>>> import numpy as np
>>> np.set_printoptions(precision=3, suppress=True, linewidth=100)
>>> def rd(a):
...     return np.round(a, 3) + 0
... 
>>> m1 = np.load("arr.npy")
>>> m1
array([[ 0,  0,  0,  0,  2,  0],
       [ 3,  0,  0,  0,  0,  0],
       [ 0,  0, -1,  0,  0,  0],
       [ 0,  0,  0,  0,  0,  2],
       [ 0, -1,  0,  0,  0,  0],
       [ 0,  0,  0,  3,  0,  0]])
>>> m1 @ m1.T
array([[4, 0, 0, 0, 0, 0],
       [0, 9, 0, 0, 0, 0],
       [0, 0, 1, 0, 0, 0],
       [0, 0, 0, 4, 0, 0],
       [0, 0, 0, 0, 1, 0],
       [0, 0, 0, 0, 0, 9]])
>>> m1[:, 5] @ m1[:, 0]
np.int64(0)
>>> rng = np.random.default_rng(658)
>>> Y = m1 + rng.integers(-2, 3, (6, 4)) @ rng.integers(-2, 3, (4, 6))
>>> Y
array([[ 0, -5, -2,  2,  4,  2],
       [ 5, -2, -7,  5, -4,  7],
       [-6,  2, -5, -2, -2,  4],
       [ 5,  1, -3,  6, -1,  5],
       [ 7, -1, -5,  8, -3,  5],
       [-2,  2,  2, -1, -2, -2]])
>>> np.abs(Y - m1).sum(axis=1)
array([13, 27, 20, 19, 28, 14])
>>> rd(np.linalg.svd(Y - m1, compute_uv=False))
array([19.948, 10.297,  6.746,  2.744,  0.   ,  0.   ])
>>> feats = np.loadtxt("m.csv", delimiter=",")
>>> rd(feats)
array([[ 0.142,  2.292, -0.523,  1.623,  0.142, -0.892],
       [ 0.   ,  0.228,  0.688, -1.485,  0.652, -2.417],
       [ 1.843, -0.016,  0.449,  0.159,  2.232,  0.631],
       [-0.425, -1.642,  0.882,  2.028,  0.318, -1.064],
       [ 1.417, -0.975, -2.233,  0.079, -0.478, -0.905],
       [ 1.843,  0.211,  1.512,  0.123, -1.802, -0.112]])
>>> idx = rng.permutation(6)
>>> Y = feats[:, idx] * rng.choice([-1, 1], 6)
>>> rd(Y)
array([[ 1.623, -0.523, -2.292, -0.142,  0.892,  0.142],
       [-1.485,  0.688, -0.228, -0.652,  2.417,  0.   ],
       [ 0.159,  0.449,  0.016, -2.232, -0.631,  1.843],
       [ 2.028,  0.882,  1.642, -0.318,  1.064, -0.425],
       [ 0.079, -2.233,  0.975,  0.478,  0.905,  1.417],
       [ 0.123,  1.512, -0.211,  1.802,  0.112,  1.843]])
>>> Uu, _, Vt = np.linalg.svd(feats.T @ Y)
>>> idx
array([3, 2, 1, 4, 5, 0])
>>> M = np.load("x.npy")
>>> M
array([[0, 0, 0, 0, 0, 0, 0, 0, 0, 0, 0, 1, 0],
       [0, 0, 0, 0, 0, 0, 0, 0, 0, 1, 0, 0, 0],
       [0, 0, 0, 0, 0, 0, 0, 1, 0, 0, 0, 0, 0],
       [0, 1, 0, 0, 0, 0, 0, 0, 0, 0, 0, 0, 0],
       [0, 0, 1, 0, 0, 0, 0, 0, 0, 0, 0, 0, 0],
       [1, 0, 0, 0, 0, 0, 0, 0, 0, 0, 0, 0, 0],
       [0, 0, 0, 0, 0, 0, 0, 0, 0, 0, 1, 0, 0],
       [0, 0, 0, 0, 0, 1, 0, 0, 0, 0, 0, 0, 0],
       [0, 0, 0, 0, 0, 0, 1, 0, 0, 0, 0, 0, 0],
       [0, 0, 0, 0, 0, 0, 0, 0, 0, 0, 0, 0, 1],
       [0, 0, 0, 0, 1, 0, 0, 0, 0, 0, 0, 0, 0],
       [0, 0, 0, 0, 0, 0, 0, 0, 1, 0, 0, 0, 0],
       [0, 0, 0, 1, 0, 0, 0, 0, 0, 0, 0, 0, 0]])
>>> # row-stochastic, so 1 is an eigenvalue
>>> idx = rng.permutation(13)
>>> idx
array([ 4,  1,  2,  8, 12, 10,  9,  3,  7, 11,  5,  0,  6])
>>> Y = M[idx][:, idx]
>>> np.allclose(Y, M)
False
>>> np.diag(Y)
array([0, 0, 0, 0, 0, 0, 0, 0, 0, 0, 0, 0, 0])
